% python3 -q
>>> import numpy as np
>>> from numpy import linalg as LA
>>> np.set_printoptions(precision=2, suppress=True, linewidth=100, legacy="1.25")
>>> def tidy(a):
...     return np.round(a, 2) + 0
... 
>>> rng = np.random.default_rng(21)
>>> F = rng.normal(size=(19, 4))
>>> F = 10 * F / LA.norm(F, axis=1, keepdims=True)
>>> print(tidy(F))
[[ 1.23  5.2  -6.15  5.8 ]
 [-0.3  -5.1  -5.12 -6.9 ]
 [-1.83  6.82  4.78  5.22]
 [-5.75 -5.33  5.27  3.29]
 [ 7.31  4.05 -3.43  4.3 ]
 [ 5.96  2.04 -7.77  0.03]
 [-0.8   4.88  0.68  8.66]
 [-5.74  3.49  3.7  -6.41]
 [-7.17  6.15  3.14 -0.99]
 [ 3.88 -6.64  2.34 -5.95]
 [ 1.39  7.26 -2.5   6.26]
 [-5.95 -1.66 -7.85 -0.58]
 [ 0.57 -1.43 -1.94  9.69]
 [ 5.08 -4.34  4.19 -6.15]
 [-5.67 -1.34  0.86 -8.08]
 [-6.06  0.64 -5.82 -5.38]
 [ 5.81  8.12 -0.52  0.16]
 [-0.16 -3.66 -4.11 -8.35]
 [ 9.3  -1.21 -1.97  2.87]]
>>> Xs = F - F.mean(axis=0)
>>> evecs = LA.svd(Xs)[2][:1]
>>> M2 = Xs - Xs @ evecs.T @ evecs
>>> print(tidy(np.cov(Xs @ evecs.T, rowvar=False)))
46.23
>>> print(tidy(M2.std(axis=0)))
[4.59 3.31 4.17 2.11]
>>> print(tidy((Xs @ evecs.T).std(axis=0)))
[6.62]
>>> print(tidy(LA.norm(M2) / LA.norm(Xs)))
0.74
>>> f, v = F[15], F[8]
>>> print(tidy(f @ v))
34.45
>>> p = (f @ v) / (f @ f) * f
>>> print(tidy((v - p) @ f))
0.0
>>> print(tidy(v - p))
[-5.08  5.93  5.14  0.87]
>>> print(LA.matrix_rank(np.outer(f, v)))
1
>>> print(tidy(LA.norm(f + v) ** 2 + LA.norm(f - v) ** 2))
400.0
>>> cent = F[[7, 4]].astype(float)
>>> for _ in range(6):
...     lab = LA.norm(F[:, None] - cent, axis=-1).argmin(axis=1)
...     cent = np.array([F[lab == j].mean(axis=0) for j in range(2)])
... 
>>> print(lab)
[1 0 1 0 1 1 1 0 0 0 1 0 1 0 0 0 1 0 1]
>>> print(np.abs(cent[1] - cent[0]).argmax())
3
>>> vec = np.array([0, 1, 2, -4])
>>> rhs = F @ vec
>>> print(tidy(LA.lstsq(F, rhs)[0]))
[ 0.  1.  2. -4.]
>>> rhs = rhs + 0.1 * rng.normal(size=19)
>>> print(tidy(rhs))
[-30.26  12.42  -4.54  -7.97 -19.99 -13.7  -28.29  36.63  16.44  21.83 -22.69 -14.93 -44.01  28.61
  32.54  10.62   6.41  21.42 -16.56]
>>> c, *_ = LA.lstsq(F, rhs)
>>> print([round(float(LA.norm(LA.solve(F.T @ F + lam * np.eye(4), F.T @ rhs))), 2) for lam in (0, 1, 10, 100)])
[4.58, 4.56, 4.45, 3.6]
>>> print(tidy(LA.norm(rhs - F @ c)))
0.33
>>> A = np.load("data.npy")
>>> print(tidy(A))
[[ 0.24  0.08 -0.08  0.08  0.41]
 [ 0.08  0.03 -0.03  0.03  0.14]
 [-0.08 -0.03  0.03 -0.03 -0.14]
 [ 0.08  0.03 -0.03  0.03  0.14]
 [ 0.41  0.14 -0.14  0.14  0.68]]
>>> M2 = A / LA.norm(A, axis=1, keepdims=True)
>>> gram = M2 @ M2.T
>>> print(np.argwhere(np.triu(np.abs(gram) > 0.95, 1)))
[[0 1]
 [0 2]
 [0 3]
 [0 4]
 [1 2]
 [1 3]
 [1 4]
 [2 3]
 [2 4]
 [3 4]]
>>> print(tidy(LA.norm(M2, axis=1)))
[1. 1. 1. 1. 1.]
>>> print((np.abs(gram) > 0.9).astype(int))
[[1 1 1 1 1]
 [1 1 1 1 1]
 [1 1 1 1 1]
 [1 1 1 1 1]
 [1 1 1 1 1]]
>>> print(LA.matrix_rank(A, rtol=0.1))
1
>>> print(tidy(LA.norm(A, 2) / LA.norm(A)))
1.0
>>> print([round(float(x), 2) for x in LA.svd(A, compute_uv=False)[:3]])
[1.0, 0.0, 0.0]
>>> w, evecs = LA.eigh(A)
>>> print((w > 1e-8).sum(), (w < -1e-8).sum())
1 0
>>> print(tidy(LA.svd(A, compute_uv=False)))
[1. 0. 0. 0. 0.]
>>> print(tidy(evecs.T @ A @ evecs))
[[0. 0. 0. 0. 0.]
 [0. 0. 0. 0. 0.]
 [0. 0. 0. 0. 0.]
 [0. 0. 0. 0. 0.]
 [0. 0. 0. 0. 1.]]
>>> print(tidy(LA.eigvalsh(A @ A)))
[0. 0. 0. 0. 1.]
>>> print(tidy(LA.eigvalsh(A + 5 * np.eye(5))))
[5. 5. 5. 5. 6.]
>>> print(np.unique(w.round(6) + 0, return_counts=True)[1])
[4 1]
>>> print(np.allclose(A[:-1].T @ LA.lstsq(A[:-1].T, A[-1])[0], A[-1]))
True
>>> print(tidy(A @ LA.pinv(A) @ A))
[[ 0.24  0.08 -0.08  0.08  0.41]
 [ 0.08  0.03 -0.03  0.03  0.14]
 [-0.08 -0.03  0.03 -0.03 -0.14]
 [ 0.08  0.03 -0.03  0.03  0.14]
 [ 0.41  0.14 -0.14  0.14  0.68]]
>>> mat = np.maximum(np.array([[-1, 0],
...     [1, 2],
...     [1, 1],
...     [0, 1],
...     [0, 0],
...     [1, 0],
...     [0, 0],
...     [-1, -2],
...     [2, 1],
...     [-1, -2],
...     [0, 2],
...     [0, 2],
...     [-2, -1],
...     [-1, 1],
...     [-2, 1],
...     [0, 1],
...     [1, 0],
...     [-2, 2],
...     [-2, 0],
...     [2, -1],
...     [2, 2],
...     [-2, -1]]) @ np.array([[3, 2, 0], [2, 2, 0]]) + np.array([0, 0, 3]), 0)
>>> print(mat)
[[ 0  0  3]
 [ 7  6  3]
 [ 5  4  3]
 [ 2  2  3]
 [ 0  0  3]
 [ 3  2  3]
 [ 0  0  3]
 [ 0  0  3]
 [ 8  6  3]
 [ 0  0  3]
 [ 4  4  3]
 [ 4  4  3]
 [ 0  0  3]
 [ 0  0  3]
 [ 0  0  3]
 [ 2  2  3]
 [ 3  2  3]
 [ 0  0  3]
 [ 0  0  3]
 [ 4  2  3]
 [10  8  3]
 [ 0  0  3]]
>>> M2 = np.c_[mat[:, :1] @ np.array([[7]]), np.array([-7, -7, -4, 4, -9, 7, 5, -3, 7, 5, -4, -5, 1, -4, -5, -9, 1, 3, 3, -5, -9, -2])]
>>> print(M2)
[[ 0 -7]
 [49 -7]
 [35 -4]
 [14  4]
 [ 0 -9]
 [21  7]
 [ 0  5]
 [ 0 -3]
 [56  7]
 [ 0  5]
 [28 -4]
 [28 -5]
 [ 0  1]
 [ 0 -4]
 [ 0 -5]
 [14 -9]
 [21  1]
 [ 0  3]
 [ 0  3]
 [28 -5]
 [70 -9]
 [ 0 -2]]
>>> print(tidy(LA.norm(LA.qr(mat)[0].T @ M2, axis=0) ** 2 / ((M2 ** 2).sum(axis=0) + 1e-12)))
[1.   0.18]
>>> print(tidy(LA.lstsq(mat, M2[:, 0])[0]))
[7. 0. 0.]
>>> print(tidy(LA.norm(M2[8], 1)), tidy(LA.norm(M2[8], np.inf)))
63.0 56.0
>>> print(tidy(LA.norm(M2, axis=1)))
[ 7.   49.5  35.23 14.56  9.   22.14  5.    3.   56.44  5.   28.28 28.44  1.    4.    5.   16.64
 21.02  3.    3.   28.44 70.58  2.  ]
